% python3 -q
>>> import numpy as np
>>> from numpy import linalg as LA
>>> np.set_printoptions(precision=4, suppress=True, linewidth=140, sign=" ")
>>> def rnd(a):
...     return np.round(a, 4) + 0
... 
>>> B = np.array([[0, 0], [3, 1]])
>>> Z = np.array([[3, 3], [2, 1]])
>>> feats = np.kron(B, Z)
>>> feats
array([[ 0,  0,  0,  0],
       [ 0,  0,  0,  0],
       [ 9,  9,  3,  3],
       [ 6,  3,  2,  1]])
>>> th = np.radians(180)
>>> R = np.eye(4)
>>> R[2, 2] = R[0, 0] = np.cos(th)
>>> R[2, 0], R[0, 2] = -np.sin(th), np.sin(th)
>>> rnd(R)
array([[-1.,  0.,  0.,  0.],
       [ 0.,  1.,  0.,  0.],
       [ 0.,  0., -1.,  0.],
       [ 0.,  0.,  0.,  1.]])
>>> B = feats @ R.T
>>> rnd(LA.svd(feats, compute_uv=False)), rnd(LA.svd(B, compute_uv=False))
(array([ 15.0339,   1.9955,   0.    ,   0.    ]), array([ 15.0339,   1.9955,   0.    ,   0.    ]))
>>> np.allclose(feats @ feats.T, B @ B.T)
True
>>> np.allclose(LA.norm(feats, axis=1), LA.norm(B, axis=1))
True
>>> rnd(B)
array([[ 0.,  0.,  0.,  0.],
       [ 0.,  0.,  0.,  0.],
       [-9.,  9., -3.,  3.],
       [-6.,  3., -2.,  1.]])
>>> np.unique(feats.round(6), axis=0).shape
(3, 4)
>>> np.abs(np.diag(LA.qr(feats)[1])) > 1e-9
array([ True,  True, False, False])
>>> rnd(feats @ LA.pinv(feats) @ feats)
array([[ 0.,  0.,  0.,  0.],
       [ 0.,  0.,  0.,  0.],
       [ 9.,  9.,  3.,  3.],
       [ 6.,  3.,  2.,  1.]])
>>> LA.lstsq(feats[:-1].T, feats[-1])[2]
np.int32(1)
>>> np.allclose(feats[:-1].T @ LA.lstsq(feats[:-1].T, feats[-1])[0], feats[-1])
False
